$ ipython --no-banner

In [1]: import numpy as np

In [2]: import numpy.linalg as la

In [3]: np.set_printoptions(precision=2, suppress=True, linewidth=200, floatmode="fixed")

In [4]: rnd = lambda a: np.round(a, 2) + 0

In [5]: F = np.array([[-1, 1, -2, 2, 0],
   ...:     [0, 0, 0, 0, 0],
   ...:     [0, -1, 0, 0, 0],
   ...:     [-1, 0, 0, 0, -2]])

In [6]: # looks like rank 3

In [7]: Uu, s, Vh = la.svd(F)

In [8]: print(rnd(s))
[3.21 2.19 0.94 0.00]

In [9]: other = Uu[:, :3] @ np.diag(s[:3]) @ Vh[:3]

In [10]: print(la.matrix_rank(other))
3

In [11]: print(rnd(np.abs(F - other).max()))
0.0

In [12]: print(la.matrix_rank(F, rtol=0.05))
3

In [13]: print(rnd(la.norm(F - other) / la.norm(F)))
0.0

In [14]: print(la.cond(F) > 100)
True

In [15]: print(la.matrix_rank(F, rtol=0.1))
3

In [16]: print(rnd(np.trace(la.pinv(F) @ F)))
3.0

In [17]: print(np.abs(np.diag(la.qr(F)[1])) > 1e-9)
[ True  True  True False]

In [18]: print(rnd(F @ la.pinv(F) @ F))
[[-1.00  1.00 -2.00  2.00  0.00]
 [ 0.00  0.00  0.00  0.00  0.00]
 [ 0.00 -1.00  0.00  0.00  0.00]
 [-1.00  0.00  0.00  0.00 -2.00]]

In [19]: print(np.allclose(F[:-1].T @ la.lstsq(F[:-1].T, F[-1])[0], F[-1]))
False

In [20]: Uu, s, Vh = la.svd(F, full_matrices=False)

In [21]: print(Uu.shape, s.shape, Vh.shape)
(4, 4) (4,) (4, 5)

In [22]: print(rnd(s / s[0]))
[1.00 0.68 0.29 0.00]

In [23]: print(rnd(np.abs(Vh[0])))
[0.36 0.34 0.61 0.61 0.11]

In [24]: print(rnd(Uu.T @ Uu))
[[1.00 0.00 0.00 0.00]
 [0.00 1.00 0.00 0.00]
 [0.00 0.00 1.00 0.00]
 [0.00 0.00 0.00 1.00]]

In [25]: print(rnd(Uu.T @ F @ Vh.T))
[[3.21 0.00 0.00 0.00]
 [0.00 2.19 0.00 0.00]
 [0.00 0.00 0.94 0.00]
 [0.00 0.00 0.00 0.00]]

In [26]: print(rnd(np.sqrt((s ** 2).sum())), rnd(la.norm(F)))
4.0 4.0

In [27]: print(rnd(Vh @ Vh.T))
[[1.00 0.00 0.00 0.00]
 [0.00 1.00 0.00 0.00]
 [0.00 0.00 1.00 0.00]
 [0.00 0.00 0.00 1.00]]

In [28]: other = np.array([[-6, 8], [2, 4], [2, 3], [4, -1], [-3, -8]])

In [29]: print(np.vstack([F, other.T]).shape)
(6, 5)

In [30]: arr = np.load("block17.npy")

In [31]: print(arr)
[[ 1  0  0  0  0  0]
 [ 1  1  0  0  0  0]
 [ 2  2  1  0  0  0]
 [ 0 -1 -1  1  0  0]
 [-1  2 -2  2  1  0]
 [-1  2 -1 -1  0  1]]

In [32]: print(rnd(la.norm(arr, "nuc")))
11.52

In [33]: print(rnd(la.norm(arr[1], 1)), rnd(la.norm(arr[1], np.inf)))
2.0 1.0

In [34]: print(rnd(la.norm(arr, 1)), rnd(la.norm(arr, np.inf)))
8.0 8.0

In [35]: W0 = np.array([[2, 0, -3, -1, -6], [5, 3, 0, 2, -3], [6, 4, 1, 3, -2]])

In [36]: print(W0)
[[ 2  0 -3 -1 -6]
 [ 5  3  0  2 -3]
 [ 6  4  1  3 -2]]

In [37]: rng = np.random.default_rng(504923)

In [38]: other = W0 + rng.integers(-2, 3, (3, 2)) @ rng.integers(-2, 3, (2, 5))

In [39]: print(other)
[[ 0  1 -3  1 -8]
 [ 6  2  1  2 -1]
 [ 4  5  1  5 -4]]

In [40]: print(other - W0)
[[-2  1  0  2 -2]
 [ 1 -1  1  0  2]
 [-2  1  0  2 -2]]

In [41]: print(la.matrix_rank(other - W0, tol=1e-8))
2

In [42]: other = W0 / np.sqrt((W0 ** 2).mean(axis=1, keepdims=True))

In [43]: print(rnd(la.norm(other, axis=1)))
[2.24 2.24 2.24]

In [44]: print(la.matrix_rank(W0 - W0.mean(axis=1, keepdims=True)))
1

In [45]: print(rnd(other[1]))
[ 1.63  0.98  0.00  0.65 -0.98]

In [46]: print(rnd(W0 - W0.mean(axis=1, keepdims=True)))
[[ 3.60  1.60 -1.40  0.60 -4.40]
 [ 3.60  1.60 -1.40  0.60 -4.40]
 [ 3.60  1.60 -1.40  0.60 -4.40]]

In [47]: print(np.allclose(W0[:-1].T @ la.lstsq(W0[:-1].T, W0[-1])[0], W0[-1]))
True

In [48]: print(la.lstsq(W0[:-1].T, W0[-1])[2])
2

In [49]: print(np.unique(W0.round(6), axis=0).shape)
(3, 5)

In [50]: print(np.abs(np.diag(la.qr(W0)[1])) > 1e-9)
[ True  True False]

In [51]: print(rnd(la.norm(W0, 2) / la.norm(W0)))
0.87

In [52]: print(np.argsort(-la.norm(W0, axis=0).round(6), kind="stable")[:3])
[0 4 1]

In [53]: Uu, s, Vh = la.svd(W0)

In [54]: evecs = Vh[:(s > 1e-8).sum()]

In [55]: vec = W0[0] + -2 * W0[2] + rng.integers(2) * np.eye(5)[3]

In [56]: print(vec)
[-10.00  -8.00  -5.00  -7.00  -2.00]

In [57]: print(np.allclose(evecs.T @ evecs @ vec, vec))
True

In [58]: other = np.array([[-0.9], [-0.3], [0.2]])

In [59]: C = np.array([[0.9, -0.2, -2.2, -1.5, 0.0, -1.0]])

In [60]: E = other @ C

In [61]: print(rnd(E))
[[-0.81  0.18  1.98  1.35  0.00  0.90]
 [-0.27  0.06  0.66  0.45  0.00  0.30]
 [ 0.18 -0.04 -0.44 -0.30  0.00 -0.20]]

In [62]: r = la.matrix_rank(E)

In [63]: print(r)
1

In [64]: N = la.svd(E)[2][r:].T

In [65]: print(la.matrix_rank(E.T @ E), la.matrix_rank(E @ E.T))
1 1

In [66]: print(N.shape)
(6, 5)

In [67]: print(np.allclose(E @ N, 0))
True

In [68]: print([int(la.matrix_rank(np.delete(E, i, axis=0))) for i in range(3)])
[1, 1, 1]

In [69]: print([int(la.matrix_rank(E[:, :j + 1])) for j in range(6)])
[1, 1, 1, 1, 1, 1]

In [70]: print(np.unique(E.round(6), axis=0).shape)
(3, 6)

In [71]: print(np.abs(np.diag(la.qr(E)[1])) > 1e-9)
[ True False False]

In [72]: print(np.allclose(E[:-1].T @ la.lstsq(E[:-1].T, E[-1])[0], E[-1]))
True

In [73]: print(rnd(np.trace(la.pinv(E) @ E)))
1.0

In [74]: Uu, s, Vh = la.svd(E)

In [75]: evecs = Vh[:(s > 1e-8).sum()]

In [76]: vec = E[0] + 5 * E[2] + rng.integers(2) * np.eye(6)[4]

In [77]: print(rnd(vec))
[ 0.09 -0.02 -0.22 -0.15  1.00 -0.10]

In [78]: print(rnd(evecs.T @ evecs))
[[ 0.09 -0.02 -0.22 -0.15  0.00 -0.10]
 [-0.02  0.00  0.05  0.03  0.00  0.02]
 [-0.22  0.05  0.54  0.37  0.00  0.25]
 [-0.15  0.03  0.37  0.25  0.00  0.17]
 [ 0.00  0.00  0.00  0.00  0.00  0.00]
 [-0.10  0.02  0.25  0.17  0.00  0.11]]

In [79]: print(la.matrix_rank(np.vstack([E, vec])))
2

In [80]: print(rnd(np.diag(evecs.T @ evecs)))
[0.09 0.00 0.54 0.25 0.00 0.11]

In [81]: print(rnd(la.norm(vec - evecs.T @ evecs @ vec)))
1.0

In [82]: print(np.allclose(evecs.T @ evecs @ vec, vec))
False

In [83]: feats = np.load("mat.npy")

In [84]: print(rnd(feats))
[[ 16.99  24.17  24.55  15.30]
 [  7.16  11.10  12.28   6.60]
 [  5.32   8.49   9.66   5.00]
 [  2.61   4.38   5.32   2.67]
 [  1.78   3.01   3.76   1.95]
 [  1.49   2.50   3.15   1.69]
 [  0.19   0.21   0.23   0.28]
 [ -0.51  -0.43  -0.34  -0.75]
 [ -2.33  -1.68  -0.86  -3.21]
 [ -4.77  -3.39  -1.43  -6.29]
 [ -7.37  -5.27  -2.10  -9.45]
 [-21.45 -16.16  -6.57 -25.72]
 [-24.84 -18.88  -7.78 -29.55]
 [-26.77 -20.44  -8.48 -31.71]
 [-27.03 -20.66  -8.58 -32.01]
 [-27.12 -20.73  -8.62 -32.11]
 [-35.45 -27.55 -11.79 -41.40]]

In [85]: print(la.cond(feats) > 100)
True

In [86]: C2 = feats.T @ feats

In [87]: print(rnd(np.diag(C2)))
[4980.63 3506.96 1368.84 6765.43]

In [88]: print(la.matrix_rank(C2))
3

In [89]: print(rnd(la.eigvalsh(C2)[::-1]))
[15964.95   655.16     1.75     0.00]

In [90]: data = np.load("a.npy")

In [91]: print(data)
[[ 1.00 -2.00  0.00  0.00]
 [-2.00  0.00 -2.00  0.00]
 [ 0.00 -2.00  2.00 -2.00]
 [ 0.00  0.00 -2.00  1.00]]

In [92]: z = rng.permutation(4)

In [93]: print(z)
[3 2 1 0]

In [94]: other = data[z][:, z]

In [95]: print(other)
[[ 1.00 -2.00  0.00  0.00]
 [-2.00  2.00 -2.00  0.00]
 [ 0.00 -2.00  0.00 -2.00]
 [ 0.00  0.00 -2.00  1.00]]

In [96]: print(np.allclose(other, data))
False

In [97]: print(np.diag(other))
[1.00 2.00 0.00 1.00]

In [98]: print(np.trace(other))
4.0

In [99]: evals, evecs = la.eigh(data)

In [100]: vec = np.array([2, 3, 0, 1])

In [101]: print(np.abs(data).sum(axis=1).max(), rnd(np.abs(evals).max()))
6.0 4.41

In [102]: print(rnd(evecs * np.abs(evals) @ evecs.T))
[[ 1.96 -0.44  0.87  0.44]
 [-0.44  2.62 -0.44  0.87]
 [ 0.87 -0.44  3.06 -1.31]
 [ 0.44  0.87 -1.31  1.53]]

In [103]: print(rnd(np.poly(data)))
[ 1.00 -4.00 -7.00 22.00  4.00]

In [104]: other = la.inv(data)

In [105]: print(rnd(la.slogdet(data)[0]))
1.0

In [106]: print(np.allclose(other, data.T))
False

In [107]: print(rnd(la.det(data) * other))
[[ -4.00  -4.00   4.00   8.00]
 [ -4.00  -2.00   2.00   4.00]
 [  4.00   2.00  -4.00  -8.00]
 [  8.00   4.00  -8.00 -12.00]]

In [108]: print((np.abs(other) > 1e-9).astype(int))
[[1 1 1 1]
 [1 1 1 1]
 [1 1 1 1]
 [1 1 1 1]]

In [109]: theta = np.radians(45)

In [110]: Rm = np.eye(4)

In [111]: Rm[0, 0] = Rm[1, 1] = np.cos(theta)

In [112]: Rm[0, 1], Rm[1, 0] = -np.sin(theta), np.sin(theta)

In [113]: print(rnd(Rm))
[[ 0.71 -0.71  0.00  0.00]
 [ 0.71  0.71  0.00  0.00]
 [ 0.00  0.00  1.00  0.00]
 [ 0.00  0.00  0.00  1.00]]

In [114]: other = data @ Rm.T

In [115]: print(np.allclose(data @ data.T, other @ other.T))
True

In [116]: M = np.array([[0.9, 0.7, -0.5, 1.8, 0.6, -2.2],
     ...:     [-1.4, -0.7, 1.2, 0.2, 2.1, -1.9],
     ...:     [-1.4, 0.1, -0.9, -1.4, 0.2, -0.1],
     ...:     [-0.3, 0.4, 0.0, 0.7, -0.6, 0.8],
     ...:     [1.6, -1.1, -0.6, -1.2, 0.9, 2.1],
     ...:     [0.2, 0.3, -0.4, -0.1, 1.6, -0.1]])

In [117]: f, r1 = M[3], M[0]

In [118]: print(rnd(f @ r1))
-0.85

In [119]: print(rnd(f @ f))
1.74

In [120]: p = (f @ r1) / (f @ f) * f

In [121]: print(la.matrix_rank(np.outer(f, r1)))
1

In [122]: print(rnd(r1 - p))
[ 0.75  0.90 -0.50  2.14  0.31 -1.81]

In [123]: print(rnd((r1 - p) @ f))
0.0

In [124]: print(rnd(la.norm(f + r1) ** 2 + la.norm(f - r1) ** 2))
23.46

In [125]: X = np.load("case16.npy")

In [126]: print(X)
[[0 0 0 1 1]
 [0 0 1 0 0]
 [0 1 0 0 0]
 [1 0 0 0 1]
 [1 0 0 1 0]]

In [127]: # symmetric, so the eigenvalues are real

In [128]: print(X.sum(axis=0))
[2 1 1 2 2]

In [129]: print(np.argwhere(np.triu(X)))
[[0 3]
 [0 4]
 [1 2]
 [3 4]]

In [130]: Lm = np.diag(X.sum(axis=1)) - X

In [131]: print(la.matrix_rank(Lm))
3

In [132]: print(Lm)
[[ 2  0  0 -1 -1]
 [ 0  1 -1  0  0]
 [ 0 -1  1  0  0]
 [-1  0  0  2 -1]
 [-1  0  0 -1  2]]
